In [1]: import numpy as np

In [2]: from numpy import linalg as LA

In [3]: np.set_printoptions(precision=2, suppress=True, linewidth=200)

In [4]: data = np.loadtxt("mat.csv", delimiter=",")

In [5]: data
Out[5]: 
array([[0., 1.],
       [1., 0.]])

In [6]: np.argwhere(np.triu(data))
Out[6]: array([[0, 1]])

In [7]: data.sum(axis=0)
Out[7]: array([1., 1.])

In [8]: L = np.diag(data.sum(axis=1)) - data

In [9]: L
Out[9]: 
array([[ 1., -1.],
       [-1.,  1.]])

In [10]: LA.eigvalsh(L)
Out[10]: array([0., 2.])

In [11]: np.all(LA.eigvalsh(data) > 0)
Out[11]: np.False_

In [12]: round(LA.det(data[::-1]), 2)
Out[12]: np.float64(1.0)

In [13]: np.kron(np.eye(2, dtype=int), data)
Out[13]: 
array([[0., 1., 0., 0.],
       [1., 0., 0., 0.],
       [0., 0., 0., 1.],
       [0., 0., 1., 0.]])

In [14]: m1 = np.load("block1.npy")

In [15]: m1
Out[15]: 
array([[0, 1, 0, 0, 0, 0, 0],
       [1, 0, 0, 1, 0, 0, 0],
       [0, 0, 0, 0, 0, 1, 1],
       [0, 1, 0, 0, 0, 0, 0],
       [0, 0, 0, 0, 0, 1, 1],
       [0, 0, 1, 0, 1, 0, 0],
       [0, 0, 1, 0, 1, 0, 0]])

In [16]: w, vecs = LA.eigh(m1)

In [17]: w.sum(), np.trace(m1)
Out[17]: (np.float64(0.0), np.int64(0))

In [18]: print((w > 1e-8).sum(), (w < -1e-8).sum())
2 2

In [19]: np.round(vecs.T @ m1 @ vecs, 2) + 0
Out[19]: 
array([[-2.  ,  0.  ,  0.  ,  0.  ,  0.  ,  0.  ,  0.  ],
       [ 0.  , -1.41,  0.  ,  0.  ,  0.  ,  0.  ,  0.  ],
       [ 0.  ,  0.  ,  0.  ,  0.  ,  0.  ,  0.  ,  0.  ],
       [ 0.  ,  0.  ,  0.  ,  0.  ,  0.  ,  0.  ,  0.  ],
       [ 0.  ,  0.  ,  0.  ,  0.  ,  0.  ,  0.  ,  0.  ],
       [ 0.  ,  0.  ,  0.  ,  0.  ,  0.  ,  1.41,  0.  ],
       [ 0.  ,  0.  ,  0.  ,  0.  ,  0.  ,  0.  ,  2.  ]])

In [20]: np.round(LA.svd(m1, compute_uv=False), 2) + 0
Out[20]: array([2.  , 2.  , 1.41, 1.41, 0.  , 0.  , 0.  ])

In [21]: LA.eigvalsh(m1 + 5 * np.eye(7))
Out[21]: array([3.  , 3.59, 5.  , 5.  , 5.  , 6.41, 7.  ])

In [22]: np.abs(vecs[:, -1])
Out[22]: array([0. , 0. , 0.5, 0. , 0.5, 0.5, 0.5])

In [23]: np.round(vecs.T @ vecs, 2) + 0
Out[23]: 
array([[1., 0., 0., 0., 0., 0., 0.],
       [0., 1., 0., 0., 0., 0., 0.],
       [0., 0., 1., 0., 0., 0., 0.],
       [0., 0., 0., 1., 0., 0., 0.],
       [0., 0., 0., 0., 1., 0., 0.],
       [0., 0., 0., 0., 0., 1., 0.],
       [0., 0., 0., 0., 0., 0., 1.]])

In [24]: np.abs(vecs[:, -1]).round(6).argmax()
Out[24]: np.int64(2)

In [25]: LA.matrix_rank(m1, rtol=0.1)
Out[25]: np.int64(4)

In [26]: [round(float(x), 2) for x in LA.svd(m1, compute_uv=False)[:3]]
Out[26]: [2.0, 2.0, 1.41]

In [27]: np.round(LA.norm(m1, 2) / LA.norm(m1), 2)
Out[27]: np.float64(0.58)

In [28]: left, sigma, vt = LA.svd(m1)

In [29]: vecs = vt[:(sigma > 1e-8).sum()]

In [30]: rng = np.random.default_rng(8211)

In [31]: vec = m1[3] + 2 * m1[2] + rng.integers(2) * np.eye(7)[6]

In [32]: print(vec)
[0. 1. 0. 0. 0. 2. 2.]

In [33]: round(LA.norm(vec - vecs.T @ vecs @ vec), 2)
Out[33]: np.float64(0.0)

In [34]: np.allclose(vecs.T @ vecs @ vec, vec)
Out[34]: True

In [35]: M = np.loadtxt("x.csv", delimiter=",")

In [36]: M
Out[36]: 
array([[ 0., -1.,  2., -1.,  3.],
       [ 0.,  0.,  2., -3., -3.],
       [ 0.,  0.,  0.,  1.,  2.],
       [ 0.,  0.,  0.,  0.,  1.],
       [ 0.,  0.,  0.,  0.,  0.]])

In [37]: w, vecs = LA.eigh(m1)

In [38]: vec = np.array([4, -2, 1, -3, 5, 2, 4])

In [39]: np.round(LA.eigvalsh(m1[1:, 1:]), 2) + 0
Out[39]: array([-2., -1.,  0.,  0.,  1.,  2.])

In [40]: (np.sign(vecs[:, -1].round(6)) == np.sign(vecs[0, -1].round(6))).astype(int)
Out[40]: array([1, 1, 0, 1, 0, 0, 0])

In [41]: np.round(vecs * np.abs(w) @ vecs.T, 2) + 0
Out[41]: 
array([[0.71, 0.  , 0.  , 0.71, 0.  , 0.  , 0.  ],
       [0.  , 1.41, 0.  , 0.  , 0.  , 0.  , 0.  ],
       [0.  , 0.  , 1.  , 0.  , 1.  , 0.  , 0.  ],
       [0.71, 0.  , 0.  , 0.71, 0.  , 0.  , 0.  ],
       [0.  , 0.  , 1.  , 0.  , 1.  , 0.  , 0.  ],
       [0.  , 0.  , 0.  , 0.  , 0.  , 1.  , 1.  ],
       [0.  , 0.  , 0.  , 0.  , 0.  , 1.  , 1.  ]])

In [42]: vec @ m1 @ vec
Out[42]: np.int64(68)

In [43]: E = np.loadtxt("w.csv", delimiter=",")

In [44]: E
Out[44]: 
array([[ 1.  ,  2.97, -0.8 ],
       [-0.8 , -2.4 ,  2.1 ],
       [ 0.1 ,  0.28, -0.2 ],
       [ 1.2 ,  3.58,  0.  ],
       [ 0.1 ,  0.32, -0.5 ],
       [-1.1 , -3.32, -0.1 ],
       [-0.3 , -0.93, -0.5 ],
       [ 0.1 ,  0.35, -0.2 ],
       [ 0.1 ,  0.31, -1.5 ],
       [ 0.3 ,  0.9 ,  1.1 ],
       [-0.5 , -1.47,  0.  ],
       [ 1.4 ,  4.22,  0.5 ],
       [-0.6 , -1.78,  1.5 ],
       [-1.  , -3.04, -1.  ],
       [-0.6 , -1.81,  0.4 ],
       [ 0.3 ,  0.93, -3.4 ],
       [-1.1 , -3.31,  1.4 ],
       [ 0.5 ,  1.49,  0.5 ],
       [-1.9 , -5.74,  0.4 ],
       [ 0.1 ,  0.3 ,  0.8 ],
       [-0.5 , -1.51,  0.  ],
       [ 0.1 ,  0.26, -1.1 ]])

In [45]: Xs = E - E.mean(axis=0)

In [46]: left, sigma, vt = LA.svd(Xs, full_matrices=False)

In [47]: np.round(np.abs(vt[-1]), 2) + 0
Out[47]: array([0.95, 0.32, 0.  ])

In [48]: sigma
Out[48]: array([11.71,  5.14,  0.04])

In [49]: np.abs(vt[0]).argmax()
Out[49]: np.int64(1)

In [50]: print(np.abs(left[:, 0]).argmax())
18

In [51]: LA.matrix_rank(Xs)
Out[51]: np.int64(3)

In [52]: round((sigma ** 2).sum() ** 2 / (sigma ** 4).sum(), 2)
Out[52]: np.float64(1.37)

In [53]: F = np.loadtxt("sample6.csv", delimiter=",")

In [54]: F
Out[54]: 
array([[ 3.,  0.,  0.,  0.,  0.,  0.],
       [ 1., -3.,  0.,  0.,  0.,  0.],
       [-2.,  1.,  1.,  0.,  0.,  0.],
       [ 0.,  2., -1.,  1.,  0.,  0.],
       [ 2., -1.,  1., -3.,  3.,  0.],
       [-3., -2., -2., -2., -2., -1.]])

In [55]: f = np.array([-5, -1, -2, 4, -4, 1])

In [56]: other = F + np.outer(f, np.eye(6)[5])

In [57]: print(other)
[[ 3.  0.  0.  0.  0. -5.]
 [ 1. -3.  0.  0.  0. -1.]
 [-2.  1.  1.  0.  0. -2.]
 [ 0.  2. -1.  1.  0.  4.]
 [ 2. -1.  1. -3.  3. -4.]
 [-3. -2. -2. -2. -2.  0.]]

In [58]: LA.matrix_rank(other - F)
Out[58]: np.int64(1)

In [59]: T = np.stack([F, 4 * F, F[::-1]])

In [60]: T.shape
Out[60]: (3, 6, 6)

In [61]: (T @ F.T).shape
Out[61]: (3, 6, 6)

In [62]: print(LA.norm(T, axis=(1, 2)))
[ 9. 36.  9.]

In [63]: LA.matrix_rank(T)
Out[63]: array([6, 6, 6])

In [64]: print(LA.det(T))
[    27. 110592.    -27.]

In [65]: print([int(LA.matrix_rank(LA.matrix_power(F, p))) for p in range(1, 7)])
[6, 6, 6, 6, 6, 6]

In [66]: np.allclose(F @ F.T, F.T @ F)
Out[66]: False

In [67]: round(np.abs(LA.eigvals(F)).max(), 2)
Out[67]: np.float64(3.0)

In [68]: print((F + F.T) / 2)
[[ 3.   0.5 -1.   0.   1.  -1.5]
 [ 0.5 -3.   0.5  1.  -0.5 -1. ]
 [-1.   0.5  1.  -0.5  0.5 -1. ]
 [ 0.   1.  -0.5  1.  -1.5 -1. ]
 [ 1.  -0.5  0.5 -1.5  3.  -1. ]
 [-1.5 -1.  -1.  -1.  -1.  -1. ]]

In [69]: F @ F
Out[69]: 
array([[  9.,   0.,   0.,   0.,   0.,   0.],
       [  0.,   9.,   0.,   0.,   0.,   0.],
       [ -7.,  -2.,   1.,   0.,   0.,   0.],
       [  4.,  -5.,  -2.,   1.,   0.,   0.],
       [  9.,  -5.,   7., -12.,   9.,   0.],
       [ -8.,   4.,   0.,   6.,  -4.,   1.]])

In [70]: LA.matrix_power(F, 2)
Out[70]: 
array([[  9.,   0.,   0.,   0.,   0.,   0.],
       [  0.,   9.,   0.,   0.,   0.,   0.],
       [ -7.,  -2.,   1.,   0.,   0.,   0.],
       [  4.,  -5.,  -2.,   1.,   0.,   0.],
       [  9.,  -5.,   7., -12.,   9.,   0.],
       [ -8.,   4.,   0.,   6.,  -4.,   1.]])

In [71]: np.allclose(F, F.T)
Out[71]: False

In [72]: X = np.load("layer10.npy")

In [73]: X
Out[73]: 
array([[0.5 , 0.  , 0.  , 0.  , 0.25, 0.25, 0.  ],
       [0.25, 0.5 , 0.  , 0.25, 0.  , 0.  , 0.  ],
       [0.  , 0.  , 0.67, 0.  , 0.  , 0.  , 0.33],
       [0.33, 0.33, 0.  , 0.33, 0.  , 0.  , 0.  ],
       [0.  , 0.  , 0.  , 0.  , 1.  , 0.  , 0.  ],
       [0.  , 0.  , 0.25, 0.  , 0.25, 0.25, 0.25],
       [0.  , 0.  , 0.5 , 0.  , 0.  , 0.  , 0.5 ]])

In [74]: f = np.array([-2, -2])

In [75]: print(np.convolve(X[6], f))
[ 0.  0. -1. -1.  0.  0. -1. -1.]

In [76]: np.correlate(X[6], X[3], "full")
Out[76]: array([0.  , 0.  , 0.  , 0.  , 0.  , 0.17, 0.  , 0.17, 0.17, 0.17, 0.  , 0.17, 0.17])

In [77]: print(np.polyval(f, X[6]))
[-2. -2. -3. -2. -2. -2. -3.]

In [78]: np.array([np.convolve(row, f, "same") for row in X])
Out[78]: 
array([[-1.  , -1.  ,  0.  ,  0.  , -0.5 , -1.  , -0.5 ],
       [-0.5 , -1.5 , -1.  , -0.5 , -0.5 ,  0.  ,  0.  ],
       [ 0.  ,  0.  , -1.33, -1.33,  0.  ,  0.  , -0.67],
       [-0.67, -1.33, -0.67, -0.67, -0.67,  0.  ,  0.  ],
       [ 0.  ,  0.  ,  0.  ,  0.  , -2.  , -2.  ,  0.  ],
       [ 0.  ,  0.  , -0.5 , -0.5 , -0.5 , -1.  , -1.  ],
       [ 0.  ,  0.  , -1.  , -1.  ,  0.  ,  0.  , -1.  ]])

In [79]: q, R = LA.qr(X)

In [80]: np.allclose(R.T @ R, X.T @ X)
Out[80]: True

In [81]: round(abs(R[0, 0]), 2), np.round(LA.norm(X[:, 0]), 2)
Out[81]: (np.float64(0.65), np.float64(0.65))

In [82]: q.round(2) + 0
Out[82]: 
array([[-0.77,  0.58,  0.  , -0.27,  0.  ,  0.  ,  0.  ],
       [-0.38, -0.75,  0.  , -0.53,  0.  ,  0.  ,  0.  ],
       [ 0.  ,  0.  , -0.77,  0.  ,  0.05,  0.22, -0.6 ],
       [-0.51, -0.31,  0.  ,  0.8 ,  0.  ,  0.  ,  0.  ],
       [ 0.  ,  0.  ,  0.  ,  0.  , -0.97,  0.23,  0.  ],
       [ 0.  ,  0.  , -0.29,  0.  , -0.22, -0.93,  0.  ],
       [ 0.  ,  0.  , -0.57,  0.  ,  0.04,  0.17,  0.8 ]])

In [83]: np.round(q.T @ q, 2) + 0
Out[83]: 
array([[1., 0., 0., 0., 0., 0., 0.],
       [0., 1., 0., 0., 0., 0., 0.],
       [0., 0., 1., 0., 0., 0., 0.],
       [0., 0., 0., 1., 0., 0., 0.],
       [0., 0., 0., 0., 1., 0., 0.],
       [0., 0., 0., 0., 0., 1., 0.],
       [0., 0., 0., 0., 0., 0., 1.]])

In [84]: R
Out[84]: 
array([[-0.65, -0.36,  0.  , -0.27, -0.19, -0.19,  0.  ],
       [ 0.  , -0.48,  0.  , -0.29,  0.15,  0.15,  0.  ],
       [ 0.  ,  0.  , -0.87,  0.  , -0.07, -0.07, -0.61],
       [ 0.  ,  0.  ,  0.  ,  0.13, -0.07, -0.07,  0.  ],
       [ 0.  ,  0.  ,  0.  ,  0.  , -1.03, -0.06, -0.02],
       [ 0.  ,  0.  ,  0.  ,  0.  ,  0.  , -0.23, -0.07],
       [ 0.  ,  0.  ,  0.  ,  0.  ,  0.  ,  0.  ,  0.2 ]])

In [85]: print(np.trace(q @ q.T))
7.0

In [86]: np.round(q @ R, 2) + 0
Out[86]: 
array([[0.5 , 0.  , 0.  , 0.  , 0.25, 0.25, 0.  ],
       [0.25, 0.5 , 0.  , 0.25, 0.  , 0.  , 0.  ],
       [0.  , 0.  , 0.67, 0.  , 0.  , 0.  , 0.33],
       [0.33, 0.33, 0.  , 0.33, 0.  , 0.  , 0.  ],
       [0.  , 0.  , 0.  , 0.  , 1.  , 0.  , 0.  ],
       [0.  , 0.  , 0.25, 0.  , 0.25, 0.25, 0.25],
       [0.  , 0.  , 0.5 , 0.  , 0.  , 0.  , 0.5 ]])

In [87]: np.abs(np.diag(R))
Out[87]: array([0.65, 0.48, 0.87, 0.13, 1.03, 0.23, 0.2 ])
